$ python3 -q
>>> import numpy as np
>>> np.set_printoptions(suppress=True, linewidth=100)
>>> m1 = np.loadtxt("m.csv", delimiter=",")
>>> m1.round(2)
array([[-13.15,  -6.45,   1.21, -32.93],
       [ -3.36,  -1.5 ,   2.72, -18.66],
       [ -2.21,  -0.94,   2.86, -16.74],
       [  2.56,   1.15,   2.49,  -4.36],
       [  2.53,   1.12,   2.39,  -3.98],
       [  2.38,   1.02,   2.15,  -3.28],
       [  2.23,   0.93,   1.98,  -2.85],
       [  1.83,   0.72,   1.6 ,  -2.11],
       [  1.71,   0.67,   1.5 ,  -1.93],
       [  1.  ,   0.34,   0.89,  -1.08],
       [  0.67,   0.21,   0.61,  -0.74],
       [  0.12,   0.03,   0.12,  -0.15],
       [ -0.02,  -0.01,  -0.02,   0.03],
       [ -0.27,  -0.06,  -0.29,   0.37],
       [ -0.3 ,  -0.06,  -0.32,   0.42],
       [ -0.62,  -0.06,  -0.76,   1.06],
       [ -0.77,   0.01,  -1.08,   1.63],
       [ -0.72,   0.46,  -1.74,   3.19],
       [ -0.45,   0.88,  -2.05,   4.23],
       [  2.23,   3.5 ,  -2.84,   9.38],
       [  7.58,   7.85,  -3.08,  16.78],
       [ 17.79,  15.5 ,  -2.61,  29.07],
       [ 18.24,  15.83,  -2.58,  29.59],
       [ 28.76,  23.36,  -1.66,  41.42],
       [ 43.06,  33.35,  -0.11,  56.99]])
>>> # rank 3
>>> np.argsort(-np.linalg.norm(m1, axis=0).round(6), kind="stable")[:3]
array([3, 0, 1])
>>> Xs = m1 - m1.mean(axis=0)
>>> V = np.linalg.svd(Xs)[2][:3]
>>> M2 = Xs - Xs @ V.T @ V
>>> np.round(np.cov(Xs @ V.T, rowvar=False), 2) + 0
array([[546.9 ,   0.  ,   0.  ],
       [  0.  ,  14.75,   0.  ],
       [  0.  ,   0.  ,   1.64]])
>>> round(np.linalg.norm(M2) / np.linalg.norm(Xs), 2)
np.float64(0.0)
>>> F = np.load("w.npy")
>>> F
array([[0, 0, 0, 0],
       [1, 2, 0, 0],
       [0, 0, 2, 1],
       [0, 0, 1, 0]])
>>> d = np.linalg.norm(m1[:, None] - m1[None], axis=-1)
>>> np.linalg.matrix_rank(d ** 2)
np.int64(5)
>>> np.flatnonzero(d[21] < d.mean() / 2)
array([21, 22])
>>> d.mean(axis=1).argmax()
np.int64(24)
>>> np.flatnonzero(np.linalg.matrix_power((F != 0) + (F.T != 0) + np.eye(4), 4)[1])
array([0, 1])
>>> np.round(np.sort(np.linalg.eigvals(F).real), 2)
array([-0.41,  0.  ,  2.  ,  2.41])
>>> (F != 0).astype(int)
array([[0, 0, 0, 0],
       [1, 1, 0, 0],
       [0, 0, 1, 1],
       [0, 0, 1, 0]])
>>> left, sv, Vh = np.linalg.svd(m1)
>>> sv.round(2) + 0
array([119.72,  21.43,   6.79,   0.  ])
>>> M2 = left[:, :3] @ np.diag(sv[:3]) @ Vh[:3]
>>> np.linalg.matrix_rank(M2)
np.int64(3)
>>> round(np.linalg.norm(m1 - M2) / np.linalg.norm(m1), 2)
np.float64(0.0)
>>> M2.round(2)
array([[-13.15,  -6.45,   1.21, -32.93],
       [ -3.36,  -1.5 ,   2.72, -18.66],
       [ -2.21,  -0.94,   2.86, -16.74],
       [  2.56,   1.15,   2.49,  -4.36],
       [  2.53,   1.12,   2.39,  -3.98],
       [  2.38,   1.02,   2.15,  -3.28],
       [  2.23,   0.93,   1.98,  -2.85],
       [  1.83,   0.72,   1.6 ,  -2.11],
       [  1.71,   0.67,   1.5 ,  -1.93],
       [  1.  ,   0.34,   0.89,  -1.08],
       [  0.67,   0.21,   0.61,  -0.74],
       [  0.12,   0.03,   0.12,  -0.15],
       [ -0.02,  -0.01,  -0.02,   0.03],
       [ -0.27,  -0.06,  -0.29,   0.37],
       [ -0.3 ,  -0.06,  -0.32,   0.42],
       [ -0.62,  -0.06,  -0.76,   1.06],
       [ -0.77,   0.01,  -1.08,   1.63],
       [ -0.72,   0.46,  -1.74,   3.19],
       [ -0.45,   0.88,  -2.05,   4.23],
       [  2.23,   3.5 ,  -2.84,   9.38],
       [  7.58,   7.85,  -3.08,  16.78],
       [ 17.79,  15.5 ,  -2.61,  29.07],
       [ 18.24,  15.83,  -2.58,  29.59],
       [ 28.76,  23.36,  -1.66,  41.42],
       [ 43.06,  33.35,  -0.11,  56.99]])
>>> left, sv, Vh = np.linalg.svd(M2)
>>> V = Vh[:(sv > 1e-8).sum()]
>>> rng = np.random.default_rng(901746)
>>> x0 = M2[3] + 3 * M2[0] + rng.integers(2) * np.eye(4)[0]
>>> x0.round(2)
array([ -36.9 ,  -18.19,    6.13, -103.14])
>>> np.round(V.T @ V, 2)
array([[ 0.67,  0.26,  0.38,  0.09],
       [ 0.26,  0.79, -0.3 , -0.07],
       [ 0.38, -0.3 ,  0.57, -0.11],
       [ 0.09, -0.07, -0.11,  0.97]])
>>> np.unique(m1.round(6), axis=0).shape
(25, 4)
>>> try:
...     np.linalg.inv(m1)
... except np.linalg.LinAlgError as e:
...     print(e)
... 
Last 2 dimensions of the array must be square
>>> np.round(m1 @ np.linalg.pinv(m1) @ m1, 2)
array([[-13.15,  -6.45,   1.21, -32.93],
       [ -3.36,  -1.5 ,   2.72, -18.66],
       [ -2.21,  -0.94,   2.86, -16.74],
       [  2.56,   1.15,   2.49,  -4.36],
       [  2.53,   1.12,   2.39,  -3.98],
       [  2.38,   1.02,   2.15,  -3.28],
       [  2.23,   0.93,   1.98,  -2.85],
       [  1.83,   0.72,   1.6 ,  -2.11],
       [  1.71,   0.67,   1.5 ,  -1.93],
       [  1.  ,   0.34,   0.89,  -1.08],
       [  0.67,   0.21,   0.61,  -0.74],
       [  0.12,   0.03,   0.12,  -0.15],
       [ -0.02,  -0.01,  -0.02,   0.03],
       [ -0.27,  -0.06,  -0.29,   0.37],
       [ -0.3 ,  -0.06,  -0.32,   0.42],
       [ -0.62,  -0.06,  -0.76,   1.06],
       [ -0.77,   0.01,  -1.08,   1.63],
       [ -0.72,   0.46,  -1.74,   3.19],
       [ -0.45,   0.88,  -2.05,   4.23],
       [  2.23,   3.5 ,  -2.84,   9.38],
       [  7.58,   7.85,  -3.08,  16.78],
       [ 17.79,  15.5 ,  -2.61,  29.07],
       [ 18.24,  15.83,  -2.58,  29.59],
       [ 28.76,  23.36,  -1.66,  41.42],
       [ 43.06,  33.35,  -0.11,  56.99]])
>>> J = np.load("case19.npy")
>>> J
array([[0., 4., 3., 1., 2.],
       [4., 0., 0., 0., 0.],
       [3., 0., 0., 0., 0.],
       [1., 0., 0., 0., 0.],
       [2., 0., 0., 0., 0.]])
>>> # rank 2
>>> vals, V = np.linalg.eigh(J)
>>> np.unique(vals.round(6) + 0, return_counts=True)[1]
array([1, 3, 1])
>>> np.round(V.T @ J @ V, 2) + 0
array([[-5.48,  0.  ,  0.  ,  0.  ,  0.  ],
       [ 0.  ,  0.  ,  0.  ,  0.  ,  0.  ],
       [ 0.  ,  0.  ,  0.  ,  0.  ,  0.  ],
       [ 0.  ,  0.  ,  0.  ,  0.  ,  0.  ],
       [ 0.  ,  0.  ,  0.  ,  0.  ,  5.48]])
>>> np.abs(V[:, -1]).round(6).argmax()
np.int64(0)
>>> np.round(np.linalg.svd(J, compute_uv=False), 2) + 0
array([5.48, 5.48, 0.  , 0.  , 0.  ])
>>> np.round(V.T @ V, 2) + 0
array([[1., 0., 0., 0., 0.],
       [0., 1., 0., 0., 0.],
       [0., 0., 1., 0., 0.],
       [0., 0., 0., 1., 0.],
       [0., 0., 0., 0., 1.]])
>>> np.round(np.linalg.eigvalsh(J @ J), 2) + 0
array([ 0.,  0.,  0., 30., 30.])
>>> left, sv, Vh = np.linalg.svd(J)
>>> V = Vh[:(sv > 1e-8).sum()]
>>> x0 = J[4] + 2 * J[0] + rng.integers(2) * np.eye(5)[3]
>>> x0
array([2., 8., 6., 3., 4.])
>>> np.round(V.T @ V, 2)
array([[1.  , 0.  , 0.  , 0.  , 0.  ],
       [0.  , 0.53, 0.4 , 0.13, 0.27],
       [0.  , 0.4 , 0.3 , 0.1 , 0.2 ],
       [0.  , 0.13, 0.1 , 0.03, 0.07],
       [0.  , 0.27, 0.2 , 0.07, 0.13]])
>>> np.round(np.linalg.norm(x0 - V.T @ V @ x0), 2)
np.float64(0.98)
>>> data = np.array([[2, 5, 4], [5, 2, 5], [4, 5, 4]])
>>> M2 = np.array([[2, 0], [1, 1], [0, 2]])
>>> np.vstack([data, M2.T]).shape
(5, 3)
>>> np.linalg.matrix_rank(data @ M2)
np.int64(2)
>>> np.einsum("ij,ij->i", data, data)
array([45, 54, 57])
>>> np.einsum("ij->j", data)
array([11, 12, 13])
>>> data @ M2
array([[ 9, 13],
       [12, 12],
       [13, 13]])
>>> M2 @ data
Traceback (most recent call last):
  File "<python-input-58>", line 1, in <module>
    M2 @ data
    ~~~^~~~~~
ValueError: matmul: Input operand 1 has a mismatch in its core dimension 0, with gufunc signature (n?,k),(k,m?)->(n?,m?) (size 3 is different from 2)
>>> np.einsum("ik,kj->ji", data, M2)
array([[ 9, 12, 13],
       [13, 12, 13]])
>>> np.round(np.linalg.eigvalsh(data).min(), 2)
np.float64(-3.16)
>>> X = np.loadtxt("sample18.csv", delimiter=",")
>>> X
array([[ -1.88, -12.4 ,  -2.96],
       [  1.99,  -0.61,   1.03],
       [ -7.72, -11.56, -18.48],
       [  1.76,  -1.69,  -2.51],
       [  0.27, -12.13,  -8.67],
       [  3.53,  12.45,   8.18],
       [  1.98,  -5.92,   1.58],
       [ -1.84,  -0.05,  -1.63],
       [  3.07,   9.97,   7.79],
       [  8.05,  19.27,  13.36],
       [  2.43,  -2.52,   0.1 ],
       [ -0.21,   0.55,  -7.97],
       [  3.79,   6.65,   8.79],
       [ -2.35,  -2.16,   0.4 ],
       [  3.19,   6.8 ,  -1.44],
       [ -7.36, -17.17, -10.94],
       [ -3.56,  -1.95,   1.07],
       [ -0.39,  -5.2 ,  -2.17],
       [  0.51,  -9.49, -11.2 ],
       [  3.47,   8.97,   1.66]])
>>> M2 = np.c_[X[:, :2] @ np.array([[-2, 7], [-4, 7]]), np.array([0, -1, 0, 2, 2, 0, 1, -1, 1, -2, 2, -2, 0, -2, -1, -2, -2, 0, -1, 1])]
>>> M2.round(2)
array([[  53.36,  -99.96,    0.  ],
       [  -1.54,    9.66,   -1.  ],
       [  61.68, -134.96,    0.  ],
       [   3.24,    0.49,    2.  ],
       [  47.98,  -83.02,    2.  ],
       [ -56.86,  111.86,    0.  ],
       [  19.72,  -27.58,    1.  ],
       [   3.88,  -13.23,   -1.  ],
       [ -46.02,   91.28,    1.  ],
       [ -93.18,  191.24,   -2.  ],
       [   5.22,   -0.63,    2.  ],
       [  -1.78,    2.38,   -2.  ],
       [ -34.18,   73.08,    0.  ],
       [  13.34,  -31.57,   -2.  ],
       [ -33.58,   69.93,   -1.  ],
       [  83.4 , -171.71,   -2.  ],
       [  14.92,  -38.57,   -2.  ],
       [  21.58,  -39.13,    0.  ],
       [  36.94,  -62.86,   -1.  ],
       [ -42.82,   87.08,    1.  ]])
>>> np.linalg.matrix_rank(M2)
np.int64(3)
>>> A = np.load("arr.npy")
>>> A
array([[ 1.84,  0.74,  0.66],
       [ 0.74,  2.53, -0.42],
       [ 0.66, -0.42,  2.63]])
>>> # symmetric
>>> proj = np.triu(np.array([[-2, -2, 1], [0, 1, 1], [1, 0, -2]]), 1) + np.eye(3)
>>> M2 = proj @ A @ np.linalg.inv(proj)
>>> M2.round(2)
array([[ 1.02, -2.7 ,  5.81],
       [ 1.4 ,  4.91, -4.1 ],
       [ 0.66,  0.9 ,  1.07]])
>>> np.round(proj @ A - A @ proj, 2)
array([[-0.82, -1.8 ,  0.89],
       [ 0.66,  1.06, -0.64],
       [ 0.  ,  1.32, -0.24]])
>>> np.round(np.poly(M2), 2)
array([ 1.  , -7.  , 14.99, -8.97])
>>> np.linalg.matrix_rank(M2)
np.int64(3)
>>> K = np.array([[3.49, -9.53, -0.56],
...     [0.98, 0.91, -0.46],
...     [-1.11, -0.76, -3.72],
...     [-2.35, 3.97, -0.3],
...     [2.76, 1.3, 0.31],
...     [1.35, -1.02, -0.45],
...     [-1.37, 1.26, -0.29],
...     [2.03, -5.04, 0.38],
...     [0.87, 3.24, 0.44],
...     [2.12, -6.12, 1.06],
...     [3.92, 2.92, 1.14],
...     [1.32, 0.75, -2.45],
...     [-8.15, -2.8, 1.48],
...     [-1.23, -3.72, -0.74]])
>>> Xs = m1 - m1.mean(axis=0)
>>> left, sv, Vh = np.linalg.svd(Xs, full_matrices=False)
>>> np.abs(left[:, 0]).argmax()
np.int64(24)
>>> np.round(sv ** 2 / (sv ** 2).sum(), 2) + 0
array([0.97, 0.03, 0.  , 0.  ])
>>> np.searchsorted(np.cumsum(sv ** 2) / (sv ** 2).sum(), 0.9) + 1
np.int64(1)
>>> labels = rng.permutation(3)
>>> M2 = K[:, labels] * rng.choice([-1, 1], 3)
>>> M2
array([[-0.56,  3.49,  9.53],
       [-0.46,  0.98, -0.91],
       [-3.72, -1.11,  0.76],
       [-0.3 , -2.35, -3.97],
       [ 0.31,  2.76, -1.3 ],
       [-0.45,  1.35,  1.02],
       [-0.29, -1.37, -1.26],
       [ 0.38,  2.03,  5.04],
       [ 0.44,  0.87, -3.24],
       [ 1.06,  2.12,  6.12],
       [ 1.14,  3.92, -2.92],
       [-2.45,  1.32, -0.75],
       [ 1.48, -8.15,  2.8 ],
       [-0.74, -1.23,  3.72]])
>>> left, _, Vh = np.linalg.svd(K.T @ M2)
>>> labels
array([2, 0, 1])
>>> feats = np.loadtxt("block2.csv", delimiter=",")
>>> feats
array([[10.,  2.,  2.],
       [ 0.,  0.,  0.],
       [ 5.,  0.,  1.],
       [ 0.,  2.,  0.],
       [ 5.,  3.,  1.]])
>>> np.linalg.cond(feats) > 100
np.True_
>>> vals, V = np.linalg.eigh(A)
>>> x0 = np.array([3, 8, 2])
>>> np.round(V * np.maximum(vals, 0) @ V.T, 2)
array([[ 1.84,  0.74,  0.66],
       [ 0.74,  2.53, -0.42],
       [ 0.66, -0.42,  2.63]])
>>> np.round(np.linalg.eigvalsh(A[1:, 1:]), 2)
array([2.16, 3.  ])
>>> t = np.radians(72)
>>> r_ = np.eye(3)
>>> r_[1, 1] = r_[2, 2] = np.cos(t)
>>> r_[1, 2], r_[2, 1] = -np.sin(t), np.sin(t)
>>> r_.round(2)
array([[ 1.  ,  0.  ,  0.  ],
       [ 0.  ,  0.31, -0.95],
       [ 0.  ,  0.95,  0.31]])
>>> M2 = feats @ r_.T
>>> np.allclose(np.linalg.norm(feats, axis=1), np.linalg.norm(M2, axis=1))
True
>>> M2.round(2)
array([[10.  , -1.28,  2.52],
       [ 0.  ,  0.  ,  0.  ],
       [ 5.  , -0.95,  0.31],
       [ 0.  ,  0.62,  1.9 ],
       [ 5.  , -0.02,  3.16]])
